$ python3 -q
>>> import numpy as np
>>> from numpy import linalg as LA
>>> np.set_printoptions(precision=3, suppress=True, linewidth=160)
>>> E = np.loadtxt("dump.csv", delimiter=",")
>>> E
array([[ 3.,  2.,  0., -3., -3., -2.,  3.],
       [-2.,  2., -3.,  3.,  1.,  1.,  3.],
       [ 0.,  2., -3.,  2., -2., -1., -3.],
       [-3., -1.,  1.,  2.,  1.,  0., -3.],
       [ 2., -1.,  3., -2., -2., -3.,  1.],
       [ 2.,  1.,  2.,  3.,  3.,  2., -1.]])
>>> round(LA.norm(E, "nuc"), 3)
np.float64(30.17)
>>> round(LA.norm(E[5], 1), 3), round(float(LA.norm(E[5], np.inf)), 3)
(np.float64(14.0), 3.0)
>>> print(round(float(LA.norm(E, 2)), 3))
9.724
>>> print(LA.norm(E, axis=1))
[6.633 6.083 5.568 5.    5.657 5.657]
>>> np.round(LA.norm(E) ** 2 / LA.norm(E, 2) ** 2, 3)
np.float64(2.126)
>>> print(LA.norm(E, axis=0))
[5.477 3.873 5.657 6.245 5.292 4.359 6.164]
>>> np.round(LA.norm(E[5] - E[0]), 3)
np.float64(10.488)
>>> u = np.array([3, 1, 2])
>>> np.convolve(E[0], u)
array([  9.,   9.,   8.,  -5., -12., -15.,   1.,  -1.,   6.])
>>> np.array([np.convolve(row, u, "same") for row in E])
array([[  9.,   8.,  -5., -12., -15.,   1.,  -1.],
       [  4., -11.,  10.,   0.,  10.,  12.,   5.],
       [  6.,  -7.,   7., -10.,  -1., -14.,  -5.],
       [ -6.,  -4.,   5.,   7.,   5.,  -7.,  -3.],
       [ -1.,  12.,  -5.,  -2., -15.,  -4.,  -5.],
       [  5.,  11.,  13.,  16.,  15.,   5.,   3.]])
>>> np.correlate(E[0], E[2], "full")
array([ -9.,  -9.,  -8.,  11.,   7.,  15.,  -3.,   4.,  -7.,   6., -13.,   6.,   0.])
>>> print(np.polyval(u, E[0]))
[32. 16.  2. 26. 26. 12. 32.]
>>> Y = np.array([[9, 0], [3, 6], [4, 3], [1, 4], [9, 2], [3, 5], [2, 4]])
>>> np.einsum("ij,ij->i", E, E)
array([44., 37., 31., 25., 32., 32.])
>>> LA.matrix_rank(E @ Y)
np.int64(2)
>>> Y.T @ E.T
array([[  3.,  -3., -31., -21.,   0.,  63.],
       [ -4.,  34., -10.,  -5., -20.,  36.]])
>>> LA.matrix_rank(np.vstack([E, Y.T]))
np.int64(7)
>>> np.vstack([E, Y.T]).shape
(8, 7)
>>> np.einsum("ik,kj->ji", E, Y)
array([[  3.,  -3., -31., -21.,   0.,  63.],
       [ -4.,  34., -10.,  -5., -20.,  36.]])
>>> rng = np.random.default_rng(1761)
>>> Y = E + rng.integers(-2, 3, (6, 5)) @ rng.integers(-2, 3, (5, 7))
>>> Y
array([[  5.,   7.,  -3.,   3.,  -3.,  -2.,   2.],
       [  0.,  -7.,  -7.,  10.,   3.,  -5.,   2.],
       [  2.,  -1.,  -2.,   0.,   2.,  -1.,  -5.],
       [-10.,  -3.,  -1.,   0.,  -5.,  -2.,   0.],
       [  6.,  -5.,   0.,  -2.,   6.,  -6., -10.],
       [  2.,   6.,   3.,   2.,   1.,   3.,  -5.]])
>>> np.abs(Y - E).sum(axis=1)
array([17., 31., 14., 24., 33., 14.])
>>> theta = np.radians(30)
>>> R = np.eye(7)
>>> R[2, 2] = R[0, 0] = np.cos(theta)
>>> R[2, 0], R[0, 2] = -np.sin(theta), np.sin(theta)
>>> print(R)
[[ 0.866  0.     0.5    0.     0.     0.     0.   ]
 [ 0.     1.     0.     0.     0.     0.     0.   ]
 [-0.5    0.     0.866  0.     0.     0.     0.   ]
 [ 0.     0.     0.     1.     0.     0.     0.   ]
 [ 0.     0.     0.     0.     1.     0.     0.   ]
 [ 0.     0.     0.     0.     0.     1.     0.   ]
 [ 0.     0.     0.     0.     0.     0.     1.   ]]
>>> Y = E @ R.T
>>> print(np.allclose(LA.norm(E, axis=1), LA.norm(Y, axis=1)))
True
>>> round(LA.det(R), 3), round(float(np.trace(R)), 3)
(np.float64(1.0), 6.732)
>>> print(LA.svd(E, compute_uv=False), LA.svd(Y, compute_uv=False))
[9.724 6.842 5.651 4.517 2.548 0.887] [9.724 6.842 5.651 4.517 2.548 0.887]
>>> data = np.load("run6.npy")
>>> data
array([[-8.182, -9.079, -6.791],
       [-5.893, -7.459, -5.091],
       [-5.842, -7.42 , -5.054],
       [-5.509, -7.167, -4.81 ],
       [-3.382, -5.371, -3.273],
       [-2.293, -4.245, -2.494],
       [-1.547, -3.288, -1.944],
       [-1.381, -3.038, -1.815],
       [-1.225, -2.785, -1.69 ],
       [-1.128, -2.616, -1.608],
       [-0.436, -1.054, -0.82 ],
       [-0.395, -0.945, -0.753],
       [ 0.59 ,  0.917,  1.145],
       [ 5.358,  4.204,  8.669],
       [ 6.132,  4.587,  9.777],
       [ 7.652,  5.301, 11.909],
       [ 8.297,  5.591, 12.8  ],
       [10.186,  6.41 , 15.369],
       [15.805,  8.676, 22.78 ],
       [32.375, 14.733, 43.572],
       [35.208, 15.724, 47.035]])
>>> Ac = data - data.mean(axis=0)
>>> Uu, sigma, Vt = LA.svd(Ac, full_matrices=False)
>>> print(sigma)
[90.552  9.02   2.995]
>>> round(float((sigma ** 2).sum() ** 2 / (sigma ** 4).sum()), 3)
1.022
>>> np.round(Ac.mean(axis=0), 3) + 0
array([0., 0., 0.])
>>> print((np.sign(Uu[:, 0]) == np.sign(Uu[0, 0])).astype(int))
[1 1 1 1 1 1 1 1 1 1 1 1 1 0 0 0 0 0 0 0 0]
>>> def softmax(z):
...     e = np.exp(z - z.max(axis=-1, keepdims=True))
...     return e / e.sum(axis=-1, keepdims=True)
... 
>>> print(softmax(data[2] + -3))
[0.294 0.061 0.646]
>>> softmax(data[2])
array([0.294, 0.061, 0.646])
>>> np.round(softmax(10 * data[2]), 3) + 0
array([0., 0., 1.])
>>> softmax(data).sum(axis=1)
array([1., 1., 1., 1., 1., 1., 1., 1., 1., 1., 1., 1., 1., 1., 1., 1., 1., 1., 1., 1., 1.])
>>> S = data @ data.T / np.sqrt(3)
>>> softmax(S)[2] @ data
array([-8.182, -9.079, -6.791])
>>> print(softmax(S).round(6).argmax(axis=1))
[ 0  0  0  0  0  0  0  0  0  0  0  0 20 20 20 20 20 20 20 20 20]
>>> Z = data[[0, 16]].astype(float)
>>> for _ in range(4):
...     z = LA.norm(data[:, None] - Z, axis=-1).argmin(axis=1)
...     Z = np.array([data[z == j].mean(axis=0) for j in range(2)])
... 
>>> print(z)
[0 0 0 0 0 0 0 0 0 0 0 0 0 0 0 1 1 1 1 1 1]
>>> print(Z)
[[-1.676 -2.984 -1.103]
 [18.254  9.406 25.578]]
>>> print(np.bincount(z))
[15  6]
>>> Z[1] - Z[0]
array([19.929, 12.39 , 26.681])
>>> X = np.array([[0.9, 0.1, 1.8, 0.4],
...     [1.9, 0.8, 1.8, -1.1],
...     [0.0, 0.5, -5.1, -1.0],
...     [0.9, -0.3, -5.1, 2.5]])
>>> X
array([[ 0.9,  0.1,  1.8,  0.4],
       [ 1.9,  0.8,  1.8, -1.1],
       [ 0. ,  0.5, -5.1, -1. ],
       [ 0.9, -0.3, -5.1,  2.5]])
>>> theta = np.radians(60)
>>> R = np.eye(4)
>>> R[0, 0] = R[1, 1] = np.cos(theta)
>>> R[0, 1], R[1, 0] = -np.sin(theta), np.sin(theta)
>>> R
array([[ 0.5  , -0.866,  0.   ,  0.   ],
       [ 0.866,  0.5  ,  0.   ,  0.   ],
       [ 0.   ,  0.   ,  1.   ,  0.   ],
       [ 0.   ,  0.   ,  0.   ,  1.   ]])
>>> Y = X @ R.T
>>> print(np.abs(Y - X).max(axis=0))
[1.643 1.245 0.    0.   ]
>>> LA.svd(X, compute_uv=False), LA.svd(Y, compute_uv=False)
(array([7.75 , 2.769, 2.369, 0.028]), array([7.75 , 2.769, 2.369, 0.028]))
>>> Y
array([[ 0.363,  0.829,  1.8  ,  0.4  ],
       [ 0.257,  2.045,  1.8  , -1.1  ],
       [-0.433,  0.25 , -5.1  , -1.   ],
       [ 0.71 ,  0.629, -5.1  ,  2.5  ]])
>>> np.allclose(LA.norm(X, axis=1), LA.norm(Y, axis=1))
True
>>> round(LA.det(R), 3), np.trace(R)
(np.float64(1.0), np.float64(3.0))
>>> u, r1 = Y[2], Y[3]
>>> print(np.round(u @ u, 3))
27.26
>>> u @ r1
np.float64(23.36)
>>> p = (u @ r1) / (u @ u) * u
>>> np.round((r1 - p) @ u, 3)
np.float64(-0.0)
>>> p
array([-0.371,  0.214, -4.37 , -0.857])
>>> round(LA.norm(u + r1) ** 2 + LA.norm(u - r1) ** 2, 3)
np.float64(120.84)
>>> vec = np.array([3, 3, 0, 2])
>>> y = X @ vec
>>> coef, lr = np.zeros(4), 1 / LA.norm(X, 2) ** 2
>>> for i in range(30):
...     coef -= lr * X.T @ (X @ coef - y)
...     if i % 5 == 0: print(i, round(LA.norm(X @ coef - y), 3))
... 
0 8.61
5 5.148
10 3.1
15 1.877
20 1.141
25 0.697
>>> coef
array([ 3.483,  0.627, -0.088,  1.286])
>>> round(LA.cond(X), 3)
np.float64(272.766)
>>> m1 = np.load("mat.npy")
>>> m1
array([[ 0.623,  0.867, -0.39 , -1.103,  0.762,  0.483,  0.789, -0.037,  0.23 ],
       [-0.234,  0.674,  1.492,  0.235,  0.486, -0.039, -0.204,  0.182,  0.946],
       [ 0.39 , -0.352,  0.252,  0.749,  0.169,  1.033,  0.622,  1.214, -0.38 ],
       [-0.467,  0.297, -0.568,  0.247, -0.694, -0.728,  0.99 ,  0.696,  0.913],
       [-0.467,  1.208, -0.701,  1.057,  0.616,  0.005, -0.287, -0.102, -0.492],
       [ 0.156,  1.023,  0.275, -0.439, -1.367,  0.393, -0.485,  0.414, -0.48 ],
       [-1.714, -0.175,  0.072, -0.632,  0.12 ,  0.702,  0.228,  0.065, -0.251],
       [-0.078,  0.014,  0.242, -0.568,  0.582, -1.172, -0.171,  1.065, -0.859],
       [ 0.   ,  0.21 ,  0.778,  0.276, -0.266, -0.384,  1.253, -0.829, -0.894]])
>>> Y = np.array([[1, 1, 0],
...     [1, 0, 1],
...     [2, 0, 3],
...     [3, 1, 2],
...     [3, 2, 0],
...     [3, 2, 2],
...     [2, 0, 2],
...     [1, 1, 0],
...     [1, 1, 2]])
>>> np.vstack([m1, Y.T]).shape
(12, 9)
>>> np.einsum("ij->j", m1)
array([-1.792,  3.767,  1.451, -0.179,  0.407,  0.294,  2.736,  2.669, -1.266])
>>> LA.matrix_rank(m1 @ Y)
np.int64(3)
>>> LA.matrix_rank(np.vstack([m1, Y.T]))
np.int64(9)
>>> z = rng.permutation(9)
>>> print(z)
[3 5 1 7 8 2 4 0 6]
>>> Y = m1[z][:, z]
>>> np.allclose(Y, m1)
False
>>> np.round(LA.det(Y), 3), round(float(LA.det(m1[z])), 3)
(np.float64(-512.0), -512.0)
>>> Y
array([[ 0.247, -0.728,  0.297,  0.696,  0.913, -0.568, -0.694, -0.467,  0.99 ],
       [-0.439,  0.393,  1.023,  0.414, -0.48 ,  0.275, -1.367,  0.156, -0.485],
       [ 0.235, -0.039,  0.674,  0.182,  0.946,  1.492,  0.486, -0.234, -0.204],
       [-0.568, -1.172,  0.014,  1.065, -0.859,  0.242,  0.582, -0.078, -0.171],
       [ 0.276, -0.384,  0.21 , -0.829, -0.894,  0.778, -0.266,  0.   ,  1.253],
       [ 0.749,  1.033, -0.352,  1.214, -0.38 ,  0.252,  0.169,  0.39 ,  0.622],
       [ 1.057,  0.005,  1.208, -0.102, -0.492, -0.701,  0.616, -0.467, -0.287],
       [-1.103,  0.483,  0.867, -0.037,  0.23 , -0.39 ,  0.762,  0.623,  0.789],
       [-0.632,  0.702, -0.175,  0.065, -0.251,  0.072,  0.12 , -1.714,  0.228]])
>>> print(np.diag(Y))
[ 0.247  0.393  0.674  1.065 -0.894  0.252  0.616  0.623  0.228]
